% ipython --no-banner

In [1]: import numpy as np

In [2]: import numpy.linalg as la

In [3]: np.set_printoptions(precision=2, suppress=True, linewidth=200, floatmode="fixed")

In [4]: J = np.loadtxt("block13.csv", delimiter=",")

In [5]: J
Out[5]: 
array([[-1.14, -2.86,  0.14,  3.30, -2.00, -0.30, -3.30],
       [-2.94, -1.06,  1.94,  0.59, -2.00,  2.41, -0.59],
       [-3.60, -0.40,  2.60, -0.40, -2.00,  3.40,  0.40],
       [-2.02, -1.98,  1.02,  1.98, -2.00,  1.02, -1.98],
       [-2.79, -1.21,  1.79,  0.81, -2.00,  2.19, -0.81],
       [-2.91, -1.09,  1.91,  0.64, -2.00,  2.36, -0.64],
       [ 0.86, -4.86, -1.86,  6.28, -2.00, -3.28, -6.28],
       [-4.59,  0.59,  3.59, -1.88, -2.00,  4.88,  1.88],
       [-2.89, -1.11,  1.89,  0.66, -2.00,  2.34, -0.66],
       [-1.36, -2.64,  0.36,  2.96, -2.00,  0.04, -2.96],
       [-3.45, -0.55,  2.45, -0.18, -2.00,  3.18,  0.18],
       [-0.13, -3.87, -0.87,  4.80, -2.00, -1.80, -4.80],
       [ 1.01, -5.01, -2.01,  6.52, -2.00, -3.52, -6.52],
       [-0.42, -3.58, -0.58,  4.37, -2.00, -1.37, -4.37],
       [-2.90, -1.10,  1.90,  0.66, -2.00,  2.34, -0.66],
       [-4.38,  0.38,  3.38, -1.57, -2.00,  4.57,  1.57],
       [-3.32, -0.68,  2.32,  0.01, -2.00,  2.99, -0.01],
       [ 0.72, -4.72, -1.72,  6.08, -2.00, -3.08, -6.08],
       [-3.24, -0.76,  2.24,  0.14, -2.00,  2.86, -0.14],
       [-2.25, -1.75,  1.25,  1.62, -2.00,  1.38, -1.62],
       [-4.30,  0.30,  3.30, -1.45, -2.00,  4.45,  1.45],
       [-2.10, -1.90,  1.10,  1.85, -2.00,  1.15, -1.85],
       [-1.07, -2.93,  0.07,  3.39, -2.00, -0.39, -3.39],
       [-3.37, -0.63,  2.37, -0.05, -2.00,  3.05,  0.05],
       [ 0.34, -4.34, -1.34,  5.50, -2.00, -2.50, -5.50],
       [-1.78, -2.22,  0.78,  2.33, -2.00,  0.67, -2.33],
       [-0.97, -3.03, -0.03,  3.55, -2.00, -0.55, -3.55]])

In [6]: # looks like rank 3

In [7]: la.cond(J) > 100
Out[7]: np.True_

In [8]: F = np.load("m.npy")

In [9]: F
Out[9]: 
array([[ 1,  2,  0,  1,  2,  2,  1],
       [ 1,  4,  0,  3,  2,  2,  3],
       [ 1,  6,  2,  4,  2,  4,  5],
       [ 2,  6,  4,  6,  4,  4,  5],
       [ 3,  7,  5,  8,  4,  6,  6],
       [ 4,  7,  5,  9,  4,  6,  8],
       [ 4,  8,  5,  9,  5,  6,  8],
       [ 4,  8,  5, 10,  7,  6,  9],
       [ 6,  8,  7, 11,  9,  6,  9],
       [ 7,  9,  7, 11, 11,  7, 10],
       [ 8, 11,  9, 13, 13,  8, 11],
       [10, 11, 10, 14, 14, 10, 11],
       [11, 13, 12, 14, 16, 10, 11],
       [12, 14, 13, 14, 18, 10, 13],
       [12, 16, 15, 16, 19, 11, 15],
       [13, 18, 15, 17, 19, 13, 16],
       [13, 20, 16, 17, 20, 13, 18],
       [13, 22, 16, 17, 21, 13, 19],
       [13, 23, 17, 17, 23, 14, 19],
       [15, 25, 17, 18, 24, 15, 19],
       [16, 27, 19, 18, 26, 15, 21],
       [17, 28, 20, 19, 27, 17, 22],
       [17, 29, 20, 20, 28, 18, 24],
       [19, 31, 22, 20, 30, 19, 26],
       [19, 33, 24, 21, 32, 19, 26],
       [20, 34, 25, 22, 34, 19, 28],
       [22, 35, 27, 24, 34, 21, 30],
       [22, 35, 27, 26, 34, 22, 30],
       [22, 35, 29, 27, 36, 23, 30],
       [23, 37, 29, 28, 36, 23, 32],
       [25, 37, 31, 29, 38, 25, 34],
       [26, 38, 32, 29, 38, 26, 36]])

In [10]: x0 = np.array([-1, 0, -1, -2, 2, -1, 2])

In [11]: y = F @ x0

In [12]: np.round(la.pinv(F) @ F, 2) + 0
Out[12]: 
array([[1.00, 0.00, 0.00, 0.00, 0.00, 0.00, 0.00],
       [0.00, 1.00, 0.00, 0.00, 0.00, 0.00, 0.00],
       [0.00, 0.00, 1.00, 0.00, 0.00, 0.00, 0.00],
       [0.00, 0.00, 0.00, 1.00, 0.00, 0.00, 0.00],
       [0.00, 0.00, 0.00, 0.00, 1.00, 0.00, 0.00],
       [0.00, 0.00, 0.00, 0.00, 0.00, 1.00, 0.00],
       [0.00, 0.00, 0.00, 0.00, 0.00, 0.00, 1.00]])

In [13]: rng = np.random.default_rng(90)

In [14]: y = y + 0.1 * rng.normal(size=32)

In [15]: y
Out[15]: 
array([  1.18,   0.95,  -1.01,  -3.95, -10.03,  -9.00,  -6.82,  -2.88,  -4.94,  -1.00,  -2.99,  -7.84,  -6.99,  -0.94,  -1.94,  -5.06,   0.13,   3.92,   6.01,   2.76,   8.14,   6.06,   8.95,  11.81,
        12.04,  16.03,   9.94,   4.89,   4.14,   5.12,   4.86,   5.87])

In [16]: beta, *_ = la.lstsq(F, y)

In [17]: [round(float(la.norm(la.solve(F.T @ F + lam * np.eye(7), F.T @ y))), 2) for lam in (0, 1, 10, 100)]
Out[17]: [3.88, 3.63, 2.66, 1.46]

In [18]: beta
Out[18]: array([-1.06, -0.01, -0.98, -1.98,  2.02, -1.00,  1.99])

In [19]: round(la.norm(y - F @ beta), 2)
Out[19]: np.float64(0.52)

In [20]: Ac = F - F.mean(axis=0)

In [21]: V = la.svd(Ac)[2][:1]

In [22]: out = Ac - Ac @ V.T @ V

In [23]: np.cov(Ac @ V.T, rowvar=False)
Out[23]: array(643.28)

In [24]: round(la.norm(out) / la.norm(Ac), 2)
Out[24]: np.float64(0.11)

In [25]: out.std(axis=0)
Out[25]: array([0.76, 1.41, 0.66, 1.37, 1.10, 0.65, 0.93])

In [26]: W0 = np.load("data.npy")

In [27]: W0
Out[27]: 
array([[ 1.02,  2.91,  1.04,  0.05,  2.05],
       [ 1.02,  3.00,  1.02,  0.00,  2.01],
       [ 0.99,  2.88,  0.99, -0.02,  2.04],
       [ 3.03,  2.95,  2.02,  3.03,  3.00],
       [ 2.99,  3.01,  1.92,  2.89,  3.06],
       [ 3.03,  3.04,  2.06,  2.97,  2.98],
       [ 1.04,  1.96,  2.12,  2.98,  2.01],
       [ 0.99,  1.94,  2.01,  3.02,  1.92],
       [ 1.01,  2.01,  1.96,  3.02,  2.02]])

In [28]: out = np.c_[W0[:, :4] @ np.array([[2, -2, 3, -3], [1, 3, -3, -3], [0, 1, -2, 0], [-2, -2, -3, -2]]), np.array([3, 0, 3, 2, 0, 3, 1, 0, 1])]

In [29]: out
Out[29]: 
array([[  4.85,   7.63,  -7.90, -11.89,   3.00],
       [  5.04,   7.98,  -7.98, -12.06,   0.00],
       [  4.90,   7.69,  -7.59, -11.57,   3.00],
       [  2.95,  -1.25, -12.89, -24.00,   2.00],
       [  3.21,  -0.81, -12.57, -23.78,   0.00],
       [  3.16,  -0.82, -13.06, -24.15,   3.00],
       [ -1.92,  -0.04, -15.94, -14.96,   1.00],
       [ -2.12,  -0.19, -15.93, -14.83,   0.00],
       [ -2.01,  -0.07, -15.98, -15.10,   1.00]])

In [30]: la.matrix_rank(np.c_[W0, out])
Out[30]: np.int64(6)

In [31]: np.round(la.norm(out - W0 @ la.lstsq(W0, out)[0], axis=0), 2) + 0
Out[31]: array([0.00, 0.00, 0.00, 0.00, 3.05])

In [32]: np.round(la.lstsq(W0, out[:, 0])[0], 2) + 0
Out[32]: array([ 2.00,  1.00,  0.00, -2.00,  0.00])
